$ python3 -q
>>> import numpy as np
>>> np.set_printoptions(precision=2, suppress=True, linewidth=200, legacy="1.25")
>>> K = np.loadtxt("layer6.csv", delimiter=",")
>>> K
array([[-0.08, -0.8 ,  0.62, -0.95,  0.99,  1.  , -0.99, -0.95, -0.79,  0.92, -0.97],
       [ 0.49,  0.71, -0.7 ,  0.91, -0.98, -1.  ,  0.98,  0.91,  0.86, -0.9 ,  0.97],
       [ 0.99, -0.92, -0.99, -0.31,  0.94, -0.9 , -0.24,  0.2 ,  0.95,  0.88,  0.88],
       [-0.97, -0.68,  0.23,  0.92,  0.59,  0.77,  0.98,  0.99, -0.99, -0.82, -0.84],
       [-0.89,  0.75,  0.31, -0.76,  0.43, -0.92,  0.3 , -0.98, -0.03,  1.  , -0.25],
       [-0.33, -0.1 ,  0.93, -0.04, -0.41,  1.  , -0.92,  0.33, -0.81, -0.99, -0.87],
       [ 0.63, -0.97, -0.9 ,  0.27,  0.99,  0.8 ,  0.18,  0.93, -0.74,  0.29, -0.54],
       [ 0.81,  0.89,  0.46, -0.68, -0.95, -0.78, -0.86, -0.97,  0.98, -0.07,  0.82],
       [ 0.38, -0.24,  0.18, -0.53,  0.47,  0.74, -0.8 , -0.58,  0.1 ,  0.18, -0.37],
       [-0.45,  0.78,  0.56, -0.44, -0.68, -0.64, -0.19, -0.87,  0.45,  0.64,  0.18],
       [ 0.39, -0.92, -0.18,  0.18,  0.92,  0.99, -0.64,  0.89, -0.85, -0.83, -0.81],
       [-1.  ,  0.49,  0.99, -0.79,  0.89,  1.  , -0.65, -0.92, -1.  ,  0.95, -1.  ],
       [-0.32,  0.94, -0.24,  0.91, -1.  , -1.  ,  0.99,  0.77,  0.83, -0.82,  0.97],
       [ 0.95,  0.76, -0.98,  0.71, -0.97, -1.  ,  0.98,  0.25,  1.  ,  0.52,  1.  ],
       [ 0.63, -0.24,  0.67, -0.58,  0.06,  0.98, -0.97, -0.56,  0.08, -0.83, -0.59],
       [ 0.89,  0.24, -0.96, -0.81,  0.7 , -1.  ,  0.23, -0.98,  0.99,  1.  ,  0.93],
       [-0.83, -0.28, -0.2 , -0.81,  0.97, -0.35, -0.07, -0.92, -0.67,  1.  , -0.77],
       [ 0.77, -0.14, -0.22,  0.73, -0.83,  0.21,  0.23,  0.91,  0.47, -0.99,  0.64],
       [ 1.  , -0.96, -1.  , -0.2 ,  0.53, -0.93, -0.9 ,  0.48,  1.  , -0.73,  1.  ],
       [ 0.82, -0.38, -0.82,  0.96, -0.89, -0.82,  0.96,  1.  ,  0.5 , -0.99,  0.92],
       [-0.96,  0.17,  0.96, -0.68,  0.65,  0.99, -0.86, -0.79, -0.96,  0.39, -0.97],
       [ 1.  ,  0.5 , -0.99,  0.6 , -0.97, -1.  ,  0.8 ,  0.26,  1.  , -0.49,  1.  ],
       [ 1.  , -0.24, -0.29,  0.16, -0.97,  0.89, -0.99,  0.48,  0.99, -1.  ,  0.94],
       [ 0.1 ,  0.74, -0.25,  0.31, -0.88, -0.97,  0.74, -0.24,  0.79,  0.18,  0.83],
       [-0.45,  0.98,  0.85,  0.69, -1.  , -0.91,  0.7 , -0.06,  0.78, -0.98,  0.86],
       [ 0.49, -0.04, -0.91, -0.02,  0.45, -0.99,  0.84, -0.29,  0.79,  0.97,  0.83],
       [-0.27, -0.69, -0.05,  0.76,  0.28,  0.85,  0.58,  0.97, -0.85, -0.94, -0.47],
       [-0.86,  0.58,  0.78, -0.69,  0.25,  0.36, -0.52, -0.92, -0.53,  0.9 , -0.72],
       [ 0.22,  0.97,  0.73, -0.68, -0.98, -0.95, -0.62, -0.99,  0.97,  0.5 ,  0.82],
       [-1.  , -0.54,  0.95, -0.84,  0.99,  1.  , -0.73, -0.84, -1.  ,  0.99, -1.  ],
       [ 0.74, -1.  , -0.47, -0.77,  1.  ,  1.  , -0.99,  0.53, -0.96,  0.27, -0.99],
       [ 0.99, -0.31, -0.99,  0.99, -0.98, -1.  ,  1.  ,  1.  ,  0.99, -0.99,  1.  ],
       [-0.97,  0.35,  0.33, -0.19,  0.69, -0.67,  0.82, -0.52, -0.87,  0.98, -0.68],
       [ 0.24,  0.92,  0.65,  0.55, -0.99, -0.8 ,  0.33,  0.  ,  0.84, -0.97,  0.85],
       [ 1.  , -0.99, -0.93, -0.23,  0.98,  0.98, -0.96,  0.86,  0.46, -0.86, -0.14],
       [-0.35, -0.89,  0.41,  0.24,  0.9 ,  1.  , -0.62,  0.9 , -0.96, -0.89, -0.93]])
>>> Q, Rm = np.linalg.qr(K)
>>> np.round(Q.T @ Q, 2) + 0
array([[1., 0., 0., 0., 0., 0., 0., 0., 0., 0., 0.],
       [0., 1., 0., 0., 0., 0., 0., 0., 0., 0., 0.],
       [0., 0., 1., 0., 0., 0., 0., 0., 0., 0., 0.],
       [0., 0., 0., 1., 0., 0., 0., 0., 0., 0., 0.],
       [0., 0., 0., 0., 1., 0., 0., 0., 0., 0., 0.],
       [0., 0., 0., 0., 0., 1., 0., 0., 0., 0., 0.],
       [0., 0., 0., 0., 0., 0., 1., 0., 0., 0., 0.],
       [0., 0., 0., 0., 0., 0., 0., 1., 0., 0., 0.],
       [0., 0., 0., 0., 0., 0., 0., 0., 1., 0., 0.],
       [0., 0., 0., 0., 0., 0., 0., 0., 0., 1., 0.],
       [0., 0., 0., 0., 0., 0., 0., 0., 0., 0., 1.]])
>>> np.allclose(Rm.T @ Rm, K.T @ K)
True
